% python3 -q
>>> import numpy as np
>>> import numpy.linalg as la
>>> np.set_printoptions(precision=2, suppress=True, linewidth=200)
>>> tidy = lambda a: np.round(a, 2) + 0
>>> m1 = np.load("block13.npy")
>>> print(m1)
[[1 0 1 0]
 [0 1 0 1]
 [1 0 1 0]
 [0 1 0 1]]
>>> print((la.matrix_power((m1 != 0) + (m1.T != 0) + np.eye(4), 4) > 0).astype(int))
[[1 0 1 0]
 [0 1 0 1]
 [1 0 1 0]
 [0 1 0 1]]
>>> print((m1 != 0).astype(int))
[[1 0 1 0]
 [0 1 0 1]
 [1 0 1 0]
 [0 1 0 1]]
>>> print(m1 @ m1)
[[2 0 2 0]
 [0 2 0 2]
 [2 0 2 0]
 [0 2 0 2]]
>>> print(tidy(np.sort(la.eigvals(m1).real)))
[0. 0. 2. 2.]
>>> print(np.flatnonzero(la.matrix_power((m1 != 0) + (m1.T != 0) + np.eye(4), 4)[3]))
[1 3]
>>> def softmax(z):
...     e = np.exp(z - z.max(axis=-1, keepdims=True))
...     return e / e.sum(axis=-1, keepdims=True)
... 
>>> print(tidy(softmax(m1[3] + 2)))
[0.13 0.37 0.13 0.37]
>>> print(tidy(softmax(m1[3])))
[0.13 0.37 0.13 0.37]
>>> S = m1 @ m1.T / np.sqrt(4)
>>> print(tidy(softmax(S + np.triu(np.full(S.shape, -np.inf), 1))))
[[1.   0.   0.   0.  ]
 [0.27 0.73 0.   0.  ]
 [0.42 0.16 0.42 0.  ]
 [0.13 0.37 0.13 0.37]]
>>> print(softmax(S).round(6).argmax(axis=1))
[0 1 0 1]
>>> W = np.array([[-4, -2, 3, -3, 1],
...     [-1, 2, 4, 1, 5],
...     [-5, 0, -4, -2, 0],
...     [-3, 4, -3, 5, 1]])
>>> b = np.array([2, 0, 2, 2, 2])
>>> H = np.maximum(m1 @ W + b, 0)
>>> print(la.matrix_rank(H))
2
>>> C = np.array([[-4, 9, -9], [-5, 3, 4], [-1, 4, 0], [2, 0, -1], [-5, -6, 4]])
>>> print(W @ C)
[[ 12 -36  35]
 [-33 -17  36]
 [ 20 -61  47]
 [  0 -33  42]]
>>> print((H @ C).round(6).argmax(axis=1))
[2 2 2 2]
>>> F = np.loadtxt("case4.csv", delimiter=",")
>>> print(F)
[[-12.15   3.   -14.78]
 [ -3.54   3.     0.1 ]
 [ -5.88   3.    -1.65]
 [ -1.91   3.     2.45]
 [ -7.15   3.    -7.03]
 [  5.16   3.     9.75]
 [-13.22   3.   -15.86]
 [-13.52   3.   -15.69]
 [ -9.64   3.   -11.23]
 [ -0.31   3.     5.55]
 [ -0.61   3.     3.6 ]
 [ -1.46   3.     1.83]
 [ -0.93   3.     3.22]
 [ -2.98   3.     1.94]
 [-11.05   3.   -12.19]
 [ -8.22   3.    -4.24]
 [ -5.97   3.    -3.24]
 [ -2.45   3.     3.31]
 [ -4.09   3.     1.03]
 [ -4.35   3.    -1.39]
 [ -8.56   3.    -6.82]
 [ -2.46   3.    -0.74]
 [ -6.49   3.    -5.67]
 [ -5.98   3.    -2.79]]
>>> t = np.radians(60)
>>> Rm = np.eye(3)
>>> Rm[2, 2] = Rm[1, 1] = np.cos(t)
>>> Rm[2, 1], Rm[1, 2] = -np.sin(t), np.sin(t)
>>> print(tidy(Rm))
[[ 1.    0.    0.  ]
 [ 0.    0.5   0.87]
 [ 0.   -0.87  0.5 ]]
>>> B = F @ Rm.T
>>> print(tidy(np.abs(B - F).max(axis=0)))
[ 0.   15.24  7.47]
>>> print(tidy(la.svd(F, compute_uv=False)), tidy(la.svd(B, compute_uv=False)))
[49.26 16.71  2.86] [49.26 16.71  2.86]
>>> print(tidy(la.norm(Rm, axis=0)))
[1. 1. 1.]
>>> print(tidy(Rm.T @ Rm))
[[1. 0. 0.]
 [0. 1. 0.]
 [0. 0. 1.]]
>>> print(tidy(la.pinv(Rm)))
[[ 1.    0.    0.  ]
 [ 0.    0.5  -0.87]
 [ 0.    0.87  0.5 ]]
>>> print(tidy(la.norm(F)))
52.09
>>> print(F.sum(axis=0))
[-127.76   72.    -70.54]
>>> print(np.count_nonzero(F))
72
>>> print(np.abs(F).max())
15.86
>>> print(tidy(F.mean(axis=0)))
[-5.32  3.   -2.94]
>>> M = np.load("w.npy")
>>> print(M)
[[2. 1. 0. 0.]
 [0. 2. 1. 0.]
 [0. 0. 2. 1.]
 [0. 0. 0. 2.]]
>>> B = np.array([[2, 2, 1], [3, 2, 1]])
>>> C = np.kron(B, M)
>>> print(C)
[[4. 2. 0. 0. 4. 2. 0. 0. 2. 1. 0. 0.]
 [0. 4. 2. 0. 0. 4. 2. 0. 0. 2. 1. 0.]
 [0. 0. 4. 2. 0. 0. 4. 2. 0. 0. 2. 1.]
 [0. 0. 0. 4. 0. 0. 0. 4. 0. 0. 0. 2.]
 [6. 3. 0. 0. 4. 2. 0. 0. 2. 1. 0. 0.]
 [0. 6. 3. 0. 0. 4. 2. 0. 0. 2. 1. 0.]
 [0. 0. 6. 3. 0. 0. 4. 2. 0. 0. 2. 1.]
 [0. 0. 0. 6. 0. 0. 0. 4. 0. 0. 0. 2.]]
>>> print(C.shape)
(8, 12)
>>> print(tidy(la.norm(C, 2)), tidy(la.norm(B, 2) * la.norm(M, 2)))
13.61 13.61
>>> f, v = M[1], M[2]
>>> print(f @ f)
5.0
>>> pr = (f @ v) / (f @ f) * f
>>> print(v - pr)
[ 0.  -0.8  1.6  1. ]
>>> print(pr)
[0.  0.8 0.4 0. ]
>>> print(np.outer(f, v))
[[0. 0. 0. 0.]
 [0. 0. 4. 2.]
 [0. 0. 2. 1.]
 [0. 0. 0. 0.]]
>>> print(la.matrix_rank(np.outer(f, v)))
1
>>> q, _ = la.qr(np.array([[-0.5, 1.0, -1.2], [0.4, 0.4, -1.1], [0.3, -1.0, -0.1]]))
>>> E = q[:, :3]
>>> print(tidy(E))
[[-0.71 -0.31  0.64]
 [ 0.57 -0.79  0.24]
 [ 0.42  0.53  0.73]]
>>> print(tidy(la.svd(E, compute_uv=False)))
[1. 1. 1.]
>>> print(tidy(E[:, 2] @ E[:, 0]))
0.0
>>> print(tidy(E @ E.T))
[[1. 0. 0.]
 [0. 1. 0.]
 [0. 0. 1.]]
>>> print(tidy(la.norm(E, axis=0)))
[1. 1. 1.]
>>> print(tidy(E.T @ E))
[[1. 0. 0.]
 [0. 1. 0.]
 [0. 0. 1.]]
>>> print(tidy(softmax(E[2] + 3)))
[0.29 0.32 0.39]
>>> S = E @ E.T / np.sqrt(3)
>>> print(tidy(softmax(S)))
[[0.47 0.26 0.26]
 [0.26 0.47 0.26]
 [0.26 0.26 0.47]]
>>> cov = E.T @ E
>>> print((E @ E.T).shape)
(3, 3)
>>> print(tidy(np.diag(cov)))
[1. 1. 1.]
>>> f, v = E[2], E[1]
>>> print(tidy(f @ v))
0.0
>>> pr = (f @ v) / (f @ f) * f
>>> print(tidy(v - pr))
[ 0.57 -0.79  0.24]
>>> print(la.matrix_rank(np.outer(f, v)))
1
>>> print(tidy(np.outer(f, v)))
[[ 0.24 -0.33  0.1 ]
 [ 0.3  -0.42  0.13]
 [ 0.41 -0.58  0.18]]
>>> print(tidy((v - pr) @ f))
0.0
>>> print(tidy(pr))
[0. 0. 0.]
>>> arr = np.load("out18.npy")
>>> print(arr)
[[-19.47   0.97  -9.94]
 [  0.97   4.14  19.14]
 [-12.49   1.4  -24.72]
 [  0.01  -1.18  -9.74]
 [ 30.97   4.08  38.37]
 [-22.35  -1.98 -24.37]
 [ -9.03   1.91 -22.31]
 [-24.51   1.53 -15.35]
 [ -6.51   9.53  -3.98]
 [ 11.38  -3.27   1.07]
 [ -4.02  -3.96   2.23]
 [ -2.43  -5.84 -27.7 ]]
>>> C = arr[[2, 7]].astype(float)
>>> for _ in range(3):
...     idx = la.norm(arr[:, None] - C, axis=-1).argmin(axis=1)
...     C = np.array([arr[idx == j].mean(axis=0) for j in range(2)])
... 
>>> print(idx)
[1 0 1 0 0 1 1 1 1 0 0 1]
>>> print(np.bincount(idx))
[5 7]
>>> print(tidy(C))
[[  7.86  -0.04  10.21]
 [-13.83   1.07 -18.34]]
>>> print(tidy(C[1] - C[0]))
[-21.69   1.11 -28.55]
>>> t = np.radians(180)
>>> Rm = np.eye(3)
>>> Rm[2, 2] = Rm[1, 1] = np.cos(t)
>>> Rm[2, 1], Rm[1, 2] = -np.sin(t), np.sin(t)
>>> print(tidy(Rm))
[[ 1.  0.  0.]
 [ 0. -1.  0.]
 [ 0.  0. -1.]]
>>> B = arr @ Rm.T
>>> print(np.allclose(la.norm(arr, axis=1), la.norm(B, axis=1)))
True
>>> print(tidy(la.svd(arr, compute_uv=False)), tidy(la.svd(B, compute_uv=False)))
[83.07 27.99 12.06] [83.07 27.99 12.06]
>>> print(tidy(B))
[[-19.47  -0.97   9.94]
 [  0.97  -4.14 -19.14]
 [-12.49  -1.4   24.72]
 [  0.01   1.18   9.74]
 [ 30.97  -4.08 -38.37]
 [-22.35   1.98  24.37]
 [ -9.03  -1.91  22.31]
 [-24.51  -1.53  15.35]
 [ -6.51  -9.53   3.98]
 [ 11.38   3.27  -1.07]
 [ -4.02   3.96  -2.23]
 [ -2.43   5.84  27.7 ]]
>>> print(np.allclose(arr @ arr.T, B @ B.T))
True
>>> t3 = np.stack([arr, 4 * arr, arr[::-1]])
>>> print(tidy(np.einsum("bij,cij->bc", t3, t3)))
[[  7830.06  31320.22   -812.83]
 [ 31320.22 125280.89  -3251.32]
 [  -812.83  -3251.32   7830.06]]
>>> print(la.matrix_rank(t3.reshape(3, -1)))
2
>>> x0 = np.array([-1, 2, 2])
>>> target = arr @ x0
>>> print(tidy(la.solve(arr.T @ arr, arr.T @ target)))
[-1.  2.  2.]
>>> print(tidy(target))
[  1.53  45.59 -34.15 -21.85  53.93 -30.35 -31.77  -3.13  17.61 -15.78   0.56 -64.65]
>>> print(tidy(la.pinv(arr) @ arr))
[[1. 0. 0.]
 [0. 1. 0.]
 [0. 0. 1.]]
>>> print(tidy(la.lstsq(arr, target)[0]))
[-1.  2.  2.]
>>> rng = np.random.default_rng(295)
>>> target = target + 0.1 * rng.normal(size=12)
>>> print(tidy(target))
[  1.5   45.73 -34.02 -21.8   54.05 -30.43 -31.87  -3.2   17.53 -15.71   0.56 -64.84]
>>> b, *_ = la.lstsq(arr, target)
>>> print(tidy(b))
[-1.  2.  2.]
>>> print([round(float(la.norm(la.solve(arr.T @ arr + lam * np.eye(3), arr.T @ target))), 2) for lam in (0, 1, 10, 100)])
[3.0, 3.0, 2.94, 2.55]
>>> data = np.load("dump.npy")
>>> print(data)
[[ 0.9  0.   0.2]
 [-0.1 -1.5  0.4]
 [ 0.6  1.8  0.8]]
>>> q, V = la.qr(data[:, :1])[0], la.qr(data[:, 1:])[0]
>>> sig = la.svd(q.T @ V, compute_uv=False)
>>> print(tidy(sig))
[0.68]
>>> print((sig > 0.9).sum())
0
>>> print(tidy(data.sum(axis=0)))
[1.4 0.3 1.4]
>>> print(np.count_nonzero(data))
8
>>> print(la.matrix_rank(data))
3
>>> print(np.diff(data, axis=0))
[[-1.  -1.5  0.2]
 [ 0.7  3.3  0.4]]
>>> print(tidy(data - data[0]))
[[ 0.   0.   0. ]
 [-1.  -1.5  0.2]
 [-0.3  1.8  0.6]]
>>> print(np.abs(data).max())
1.8
>>> print(tidy(np.einsum("ij,ji->", data, data)))
5.38
>>> print(tidy(la.det(data[::-1])))
1.58
>>> print(tidy(la.eigvals(data)))
[ 1.31  0.67 -1.79]
>>> print(tidy(np.poly(data)))
[ 1.   -0.2  -2.67  1.58]
>>> print(tidy(la.norm(data[1], 1)), tidy(la.norm(data[1], np.inf)))
2.0 1.5
>>> print(tidy(la.norm(data, "nuc")))
4.12
>>> print(la.norm(data, axis=1).argmax())
2
>>> print(tidy(la.norm(data, axis=0)))
[1.09 2.34 0.92]
>>> print(tidy(la.norm(data, axis=1)))
[0.92 1.56 2.06]
>>> print(tidy(la.norm(data[1] - data[2])))
3.4
>>> idx = rng.permutation(3)
>>> B = data[:, idx] * rng.choice([-1, 1], 3)
>>> print(B)
[[ 0.9  0.2  0. ]
 [-0.1  0.4 -1.5]
 [ 0.6  0.8  1.8]]
>>> left, _, VT = la.svd(data.T @ B)
>>> print(tidy(left @ VT))
[[1. 0. 0.]
 [0. 0. 1.]
 [0. 1. 0.]]
>>> feats = np.load("test16.npy")
>>> print(tidy(feats))
[[-0.71  0.    0.71  0.  ]
 [ 0.    1.    0.    0.  ]
 [-0.71  0.   -0.71  0.  ]
 [ 0.    0.    0.    1.  ]]
>>> print(tidy(feats @ feats.T))
[[1. 0. 0. 0.]
 [0. 1. 0. 0.]
 [0. 0. 1. 0.]
 [0. 0. 0. 1.]]
>>> print(tidy(feats.T @ feats))
[[1. 0. 0. 0.]
 [0. 1. 0. 0.]
 [0. 0. 1. 0.]
 [0. 0. 0. 1.]]
>>> x0 = np.array([-3, 3, 0, -5])
>>> print(tidy(feats @ (2 * x0)))
[  4.24   6.     4.24 -10.  ]
>>> print(tidy(feats @ np.ones(4)))
[ 0.    1.   -1.41  1.  ]
>>> print(tidy(np.einsum("ij,j->i", feats, x0)))
[ 2.12  3.    2.12 -5.  ]
>>> print(tidy((feats * x0).sum(axis=1)))
[ 2.12  3.    2.12 -5.  ]
>>> print(tidy(feats @ x0))
[ 2.12  3.    2.12 -5.  ]
>>> print(tidy(feats @ np.eye(4)[2]))
[ 0.71  0.   -0.71  0.  ]
>>> W = np.array([[0, 1], [2, 6], [4, 6], [7, 5]])
>>> b = np.array([3, 2])
>>> H = np.maximum(feats @ W + b, 0)
>>> print((H > 0).astype(int))
[[1 1]
 [1 1]
 [1 0]
 [1 1]]
>>> C = np.array([[-3, 5, -3], [5, -2, -2]])
>>> print((H @ C).round(6).argmax(axis=1))
[1 0 1 1]
>>> print(tidy(H @ C))
[[ 10.19  18.07 -28.56]
 [ 25.     9.   -31.  ]
 [ -0.51   0.86  -0.51]
 [  5.    36.   -44.  ]]
>>> x0 = np.array([0, 9, 3, 4])
>>> print(4 - la.matrix_rank(feats - np.eye(4), tol=1e-8))
2
>>> print(tidy(np.abs(la.eigvals(feats))))
[1. 1. 1. 1.]
>>> print(tidy(la.norm(x0)), tidy(la.norm(feats @ x0)))
10.3 10.3
>>> print(tidy(la.det(feats)))
1.0
>>> print(tidy(np.sort(np.abs(np.degrees(np.angle(la.eigvals(feats)))))))
[  0.   0. 135. 135.]
